% ipython --no-banner

In [1]: import numpy as np

In [2]: np.set_printoptions(precision=2, suppress=True, linewidth=100)

In [3]: E = np.load("mat.npy")

In [4]: print(E)
[[ 0.89 -1.07 -2.46]
 [ 0.    1.06  0.05]
 [ 1.52  0.33 -0.52]]

In [5]: hat = np.triu(np.array([[2, 4, 4], [-1, 7, 3], [-6, 4, 4]]), 1) + np.eye(3)

In [6]: Y = hat @ E @ np.linalg.inv(hat)

In [7]: print(np.poly(Y))
[ 1.   -1.43  3.65 -3.38]

In [8]: print(round(float(np.trace(Y)), 2), round(float(np.trace(E)), 2))
1.43 1.43

In [9]: r0 = np.array([-1, -2, 3])

In [10]: Y = E + np.outer(r0, np.eye(3)[2])

In [11]: print(Y)
[[ 0.89 -1.07 -3.46]
 [ 0.    1.06 -1.95]
 [ 1.52  0.33  2.48]]

In [12]: print(round(np.linalg.det(Y) / np.linalg.det(E), 2), np.round(1 + np.linalg.solve(E, r0)[2], 2))
3.45 3.45

In [13]: print(np.linalg.matrix_rank(Y - E))
1

In [14]: print(np.linalg.matrix_rank(np.linalg.inv(Y) - np.linalg.inv(E), tol=1e-8))
1

In [15]: rng = np.random.default_rng(2088)

In [16]: lab = rng.permutation(3)

In [17]: Y = E[:, lab] * rng.choice([-1, 1], 3)

In [18]: print(Y)
[[ 0.89 -2.46  1.07]
 [ 0.    0.05 -1.06]
 [ 1.52 -0.52 -0.33]]

In [19]: Uu, _, Vt = np.linalg.svd(E.T @ Y)

In [20]: print(np.round(Uu @ Vt, 2) + 0)
[[ 1.  0.  0.]
 [ 0.  0. -1.]
 [ 0.  1.  0.]]

In [21]: arr = np.load("m.npy")

In [22]: print(arr)
[[37 21 22 12]
 [21 20 20  5]
 [22 20 24  4]
 [12  5  4  5]]

In [23]: Y = np.array([[5, -8, 3], [4, 8, 3], [-3, 0, -7], [-3, -2, -3]])

In [24]: print(np.einsum("ij->j", arr))
[92 66 70 26]

In [25]: print(np.vstack([arr, Y.T]).shape)
(7, 4)

In [26]: print(Y.T @ arr.T)
[[ 167  110  106   53]
 [-152  -18  -24  -66]
 [ -16  -32  -54    8]]

In [27]: print(np.linalg.matrix_rank(np.vstack([arr, Y.T])))
4

In [28]: x0 = np.array([-2, -3, -2, -2])

In [29]: h = np.maximum(arr @ x0, 0)

In [30]: print(arr * (h > 1e-9)[:, None])
[[0 0 0 0]
 [0 0 0 0]
 [0 0 0 0]
 [0 0 0 0]]

In [31]: print(h)
[0 0 0 0]

In [32]: print(np.tanh(arr @ x0))
[-1. -1. -1. -1.]

In [33]: print(arr.T @ h)
[0 0 0 0]

In [34]: O, vecs = np.linalg.qr(arr[:, :3])[0], np.linalg.qr(arr[:, 3:])[0]

In [35]: sigma = np.linalg.svd(O.T @ vecs, compute_uv=False)

In [36]: print(round(np.linalg.norm(O @ O.T - vecs @ vecs.T, 2), 2))
1.0

In [37]: print(sigma)
[1.]

In [38]: F = np.array([[1, 1], [0, 2]])

In [39]: # triangular: eigenvalues sit on the diagonal

In [40]: Y = np.linalg.inv(F)

In [41]: print(Y)
[[ 1.  -0.5]
 [ 0.   0.5]]

In [42]: print(np.linalg.inv(Y))
[[1. 1.]
 [0. 2.]]

In [43]: print(np.allclose(Y, F.T))
False

In [44]: print((np.abs(Y) > 1e-9).astype(int))
[[1 1]
 [0 1]]

In [45]: print(np.round(np.linalg.slogdet(F)[0], 2))
1.0

In [46]: print(round(np.linalg.det(F) * np.linalg.det(Y), 2))
1.0

In [47]: r0, g = F[0], F[1]

In [48]: print(r0 @ r0)
2

In [49]: print(r0 @ g)
2

In [50]: p = (r0 @ g) / (r0 @ r0) * r0

In [51]: print((g - p) @ r0)
0.0

In [52]: print(np.linalg.matrix_rank(np.outer(r0, g)))
1

In [53]: print(g - p)
[-1.  1.]

In [54]: print(np.round(np.linalg.norm(r0 + g) ** 2 + np.linalg.norm(r0 - g) ** 2, 2))
12.0

In [55]: print(p)
[1. 1.]

In [56]: K = np.array([[-2, 0, 0], [-1, 0, 0], [-2, 2, 1]])

In [57]: # rows and columns are dependent

In [58]: hat = np.triu(np.array([[0, 7, 4], [5, 0, 0], [9, 1, 0]]), 1) + np.eye(3)

In [59]: Y = hat @ K @ np.linalg.inv(hat)

In [60]: print(Y)
[[-17. 127.  72.]
 [ -1.   7.   4.]
 [ -2.  16.   9.]]

In [61]: print(np.trace(Y), np.trace(K))
-1.0 -1

In [62]: print(np.round(np.linalg.det(Y), 2))
-0.0

In [63]: rank = np.linalg.matrix_rank(K)

In [64]: print(rank)
2

In [65]: null = np.linalg.svd(K)[2][rank:].T

In [66]: print(K @ null)
[[0.]
 [0.]
 [0.]]

In [67]: print(np.allclose(K @ null, 0))
True

In [68]: Uu, sigma, Vt = np.linalg.svd(K)

In [69]: print(np.argmax(sigma[:-1] / (sigma[1:] + 1e-6)) + 1)
2

In [70]: Y = Uu[:, :2] @ np.diag(sigma[:2]) @ Vt[:2]

In [71]: print(np.round(np.linalg.norm(K - Y, 2), 2), round(float(sigma[2]), 2))
0.0 0.0

In [72]: print(Y.round(2) + 0)
[[-2.  0.  0.]
 [-1.  0.  0.]
 [-2.  2.  1.]]

In [73]: print(np.linalg.matrix_rank(K, rtol=0.05))
2

In [74]: print(np.round(np.abs(K - Y).max(), 2))
0.0

In [75]: Y = K / np.linalg.norm(K, axis=1, keepdims=True)

In [76]: C2 = Y @ Y.T

In [77]: print(C2)
[[1.   1.   0.67]
 [1.   1.   0.67]
 [0.67 0.67 1.  ]]

In [78]: Uu, sigma, Vt = np.linalg.svd(C2)

In [79]: vecs = Vt[:(sigma > 1e-8).sum()]

In [80]: x0 = C2[2] + 3 * C2[1] + rng.integers(2) * np.eye(3)[2]

In [81]: print(x0)
[3.67 3.67 4.  ]

In [82]: print(np.allclose(vecs.T @ vecs @ x0, x0))
True

In [83]: m1 = np.load("data.npy")

In [84]: print(m1)
[[ 0 12 12]
 [ 0  0  0]
 [ 0  0  0]
 [ 0 15 15]]

In [85]: print(np.linalg.cond(m1) > 100)
True

In [86]: print(round(float(np.linalg.norm(m1, 2) / np.linalg.norm(m1)), 2))
1.0

In [87]: print(m1.sum(axis=0))
[ 0 27 27]

In [88]: print(np.round(np.linalg.svd(m1, compute_uv=False), 2) + 0)
[27.17  0.    0.  ]

In [89]: print(np.linalg.matrix_rank(m1))
1

In [90]: print(np.unravel_index(np.abs(m1).argmax(), m1.shape))
(np.int64(3), np.int64(1))

In [91]: m1[4]
Traceback (most recent call last):
  Cell In[91], line 1
    m1[4]
IndexError: index 4 is out of bounds for axis 0 with size 4


In [92]: print(np.abs(m1).max())
15

In [93]: print(m1.shape)
(4, 3)

In [94]: print(m1.mean(axis=0))
[0.   6.75 6.75]

In [95]: print(np.count_nonzero(m1))
4

In [96]: print(np.diff(m1, axis=0))
[[  0 -12 -12]
 [  0   0   0]
 [  0  15  15]]

In [97]: rank = np.linalg.matrix_rank(m1)

In [98]: print(rank)
1

In [99]: null = np.linalg.svd(m1)[2][rank:].T

In [100]: print(null.shape)
(3, 2)

In [101]: print([int(np.linalg.matrix_rank(m1[:i])) for i in range(1, len(m1) + 1)])
[1, 1, 1, 1]

In [102]: print(np.allclose(m1 @ null, 0))
True

In [103]: print([int(np.linalg.matrix_rank(m1[:, :j + 1])) for j in range(3)])
[0, 1, 1]

In [104]: Y = np.array([[0, 1], [5, 2], [3, 0]])

In [105]: print(np.linalg.matrix_rank(np.vstack([m1, Y.T])))
3

In [106]: print(np.einsum("ij->j", m1))
[ 0 27 27]

In [107]: print(Y.T @ m1.T)
[[ 96   0   0 120]
 [ 24   0   0  30]]

In [108]: print(m1 @ Y)
[[ 96  24]
 [  0   0]
 [  0   0]
 [120  30]]

In [109]: print(np.einsum("ij,ij->i", m1, m1))
[288   0   0 450]

In [110]: W2 = 3 * np.array([[1.4, 0.5, 1.9], [0.7, 1.4, 0.4]])

In [111]: lab = rng.integers(0, 2, 27)

In [112]: mat = W2[lab] + rng.normal(size=(27, 3))

In [113]: print(mat)
[[ 3.59  0.2   6.38]
 [ 0.94  4.68  1.8 ]
 [ 3.76  2.89  6.02]
 [ 1.87  5.36  1.88]
 [ 4.85  1.24  6.64]
 [ 5.21 -1.13  6.63]
 [ 4.62  1.23  6.06]
 [ 3.02  0.76  5.8 ]
 [ 4.03  3.46  2.24]
 [ 3.12  5.75  0.34]
 [ 1.14  2.13  5.63]
 [ 3.85  5.71  0.86]
 [-0.48  3.44  2.39]
 [ 3.56  3.25  4.82]
 [ 5.68  1.56  4.11]
 [ 2.68  1.17  6.3 ]
 [ 1.97  4.81  0.17]
 [ 3.7   1.09  3.36]
 [ 5.55  0.88  6.57]
 [ 0.72  4.38 -0.29]
 [ 2.52  5.09  2.75]
 [ 4.62  2.53  4.45]
 [ 1.32  4.76  0.43]
 [ 2.31  3.52 -1.24]
 [ 5.38  1.63  6.42]
 [ 5.58  1.12  6.83]
 [ 3.91  1.86  7.73]]

In [114]: W1 = np.array([[1, -3, 0, 3], [5, -4, -4, 4], [3, -4, -2, 3]])

In [115]: beta = np.array([0, 2, 1, -1])

In [116]: hid = np.maximum(mat @ W1 + beta, 0)

In [117]: print(np.linalg.matrix_rank(hid))
2

In [118]: print((hid > 0).astype(int))
[[1 0 0 1]
 [1 0 0 1]
 [1 0 0 1]
 [1 0 0 1]
 [1 0 0 1]
 [1 0 0 1]
 [1 0 0 1]
 [1 0 0 1]
 [1 0 0 1]
 [1 0 0 1]
 [1 0 0 1]
 [1 0 0 1]
 [1 0 0 1]
 [1 0 0 1]
 [1 0 0 1]
 [1 0 0 1]
 [1 0 0 1]
 [1 0 0 1]
 [1 0 0 1]
 [1 0 0 1]
 [1 0 0 1]
 [1 0 0 1]
 [1 0 0 1]
 [1 0 0 1]
 [1 0 0 1]
 [1 0 0 1]
 [1 0 0 1]]

In [119]: W2 = np.array([[3, 3, -2], [-1, 2, -1], [-3, -1, 3], [1, -1, 1]])

In [120]: print(W1 @ W2)
[[  9  -6   4]
 [ 35   7 -14]
 [ 22   0  -5]]

In [121]: lab = rng.permutation(3)

In [122]: Y = mat[:, lab] * rng.choice([-1, 1], 3)

In [123]: print(Y)
[[ 6.38  3.59  0.2 ]
 [ 1.8   0.94  4.68]
 [ 6.02  3.76  2.89]
 [ 1.88  1.87  5.36]
 [ 6.64  4.85  1.24]
 [ 6.63  5.21 -1.13]
 [ 6.06  4.62  1.23]
 [ 5.8   3.02  0.76]
 [ 2.24  4.03  3.46]
 [ 0.34  3.12  5.75]
 [ 5.63  1.14  2.13]
 [ 0.86  3.85  5.71]
 [ 2.39 -0.48  3.44]
 [ 4.82  3.56  3.25]
 [ 4.11  5.68  1.56]
 [ 6.3   2.68  1.17]
 [ 0.17  1.97  4.81]
 [ 3.36  3.7   1.09]
 [ 6.57  5.55  0.88]
 [-0.29  0.72  4.38]
 [ 2.75  2.52  5.09]
 [ 4.45  4.62  2.53]
 [ 0.43  1.32  4.76]
 [-1.24  2.31  3.52]
 [ 6.42  5.38  1.63]
 [ 6.83  5.58  1.12]
 [ 7.73  3.91  1.86]]

In [124]: Uu, _, Vt = np.linalg.svd(mat.T @ Y)

In [125]: print(lab)
[2 0 1]

In [126]: hat = mat @ np.linalg.solve(mat.T @ mat, mat.T)

In [127]: print(np.allclose(hat @ hat, hat))
True

In [128]: print(np.diag(hat))
[0.08 0.12 0.08 0.12 0.08 0.16 0.07 0.07 0.09 0.16 0.21 0.17 0.2  0.05 0.16 0.11 0.1  0.05 0.11
 0.09 0.1  0.06 0.09 0.14 0.09 0.1  0.13]

In [129]: print(np.linalg.matrix_rank(np.eye(27) - hat))
24

In [130]: print(np.round(np.trace(hat), 2))
3.0

In [131]: print(np.linalg.cond(K) > 100)
True

In [132]: print(np.argsort(-np.linalg.norm(K, axis=0).round(6), kind="stable")[:3])
[0 1 2]

In [133]: print(np.round(np.linalg.norm(K, 2) / np.linalg.norm(K), 2))
0.92

In [134]: Y = np.array([[2, 1], [2, -2]])

In [135]: W2 = np.array([[-5, 6, 5], [5, 9, 8], [6, -1, 7]])

In [136]: data = np.kron(Y, W2)

In [137]: print(data)
[[-10  12  10  -5   6   5]
 [ 10  18  16   5   9   8]
 [ 12  -2  14   6  -1   7]
 [-10  12  10  10 -12 -10]
 [ 10  18  16 -10 -18 -16]
 [ 12  -2  14 -12   2 -14]]

In [138]: O, Rm = np.linalg.qr(data)

In [139]: print(np.round(abs(Rm[0, 0]), 2), np.round(np.linalg.norm(data[:, 0]), 2))
26.23 26.23

In [140]: print(round(np.trace(O @ O.T), 2))
6.0

In [141]: print(O @ Rm)
[[-10.  12.  10.  -5.   6.   5.]
 [ 10.  18.  16.   5.   9.   8.]
 [ 12.  -2.  14.   6.  -1.   7.]
 [-10.  12.  10.  10. -12. -10.]
 [ 10.  18.  16. -10. -18. -16.]
 [ 12.  -2.  14. -12.   2. -14.]]

In [142]: print(np.round(O.T @ O, 2) + 0)
[[1. 0. 0. 0. 0. 0.]
 [0. 1. 0. 0. 0. 0.]
 [0. 0. 1. 0. 0. 0.]
 [0. 0. 0. 1. 0. 0.]
 [0. 0. 0. 0. 1. 0.]
 [0. 0. 0. 0. 0. 1.]]

In [143]: x0 = np.array([-2, 1, 2, -1, 3, 2])

In [144]: h = np.maximum(data @ x0, 0)

In [145]: print(np.maximum(data @ (3 * x0), 0))
[255 204  21   0   0   0]

In [146]: print(np.tanh(data @ x0))
[ 1.  1.  1. -1. -1. -1.]

In [147]: print(np.flatnonzero(h > 1e-9))
[0 1 2]

In [148]: print(data.T @ h)
[ -86 2230 2036  -43 1115 1018]

In [149]: Y = np.array([[-2, -5, 3],
     ...:     [-4, 3, 3],
     ...:     [0, -5, -2],
     ...:     [0, 4, 4],
     ...:     [-2, -2, -5],
     ...:     [2, -3, 5]])

In [150]: print(np.einsum("ik,kj->ji", data, Y))
[[ -30  -94    0  -24  -88  -48]
 [ -11  -98 -131  130  -32 -146]
 [ -39   67   66   36   22 -126]]

In [151]: print(data @ Y)
[[ -30  -11  -39]
 [ -94  -98   67]
 [   0 -131   66]
 [ -24  130   36]
 [ -88  -32   22]
 [ -48 -146 -126]]

In [152]: print(np.linalg.matrix_rank(np.vstack([data, Y.T])))
6

In [153]: print(np.vstack([data, Y.T]).shape)
(9, 6)

In [154]: lab = rng.permutation(6)

In [155]: print(lab)
[5 2 3 1 0 4]

In [156]: Y = data[lab][:, lab]

In [157]: print(Y)
[[-14  14 -12  -2  12   2]
 [  7  14   6  -2  12  -1]
 [-10  10  10  12 -10 -12]
 [  8  16   5  18  10   9]
 [  5  10  -5  12 -10   6]
 [-16  16 -10  18  10 -18]]

In [158]: print(np.allclose(Y, data))
False

In [159]: print(np.diag(Y))
[-14  14  10  18 -10 -18]

In [160]: feats = np.loadtxt("sample18.csv", delimiter=",")

In [161]: print(feats)
[[-0.88 -1.71  0.68  1.22]
 [ 1.39 -0.51  0.97  1.82]
 [-0.54  0.8  -0.01  0.42]
 [ 0.6   0.31 -1.69  0.38]]

In [162]: r0 = np.array([-7, 2, 1, 2])

In [163]: Y = feats + np.outer(r0, np.eye(4)[3])

In [164]: print(round(np.linalg.det(Y) / np.linalg.det(feats), 2), np.round(1 + np.linalg.solve(feats, r0)[3], 2))
0.96 0.96

In [165]: print(np.linalg.matrix_rank(Y - feats))
1

In [166]: r0 = np.array([-2, -7])

In [167]: print(np.convolve(feats[1], r0))
[ -2.78  -8.71   1.63 -10.43 -12.74]

In [168]: print(np.array([np.convolve(row, r0, "same") for row in feats]))
[[  1.76   9.58  10.61  -7.2 ]
 [ -2.78  -8.71   1.63 -10.43]
 [  1.08   2.18  -5.58  -0.77]
 [ -1.2   -4.82   1.21  11.07]]

In [169]: vals, vecs = np.linalg.eig(F)

In [170]: print(np.prod(vals))
2.0

In [171]: print(np.sort(np.linalg.eigvals(F @ F)))
[1. 4.]

In [172]: print(F @ vecs[:, 0] - vals[0] * vecs[:, 0])
[0. 0.]

In [173]: print(np.sort(np.linalg.eigvals(np.linalg.inv(F))))
[0.5 1. ]

In [174]: print(feats.sum(axis=0))
[ 0.57 -1.11 -0.05  3.84]

In [175]: print(feats.mean(axis=0))
[ 0.14 -0.28 -0.01  0.96]

In [176]: print(np.unravel_index(np.abs(feats).argmax(), feats.shape))
(np.int64(1), np.int64(3))

In [177]: print(np.linalg.matrix_rank(feats))
4
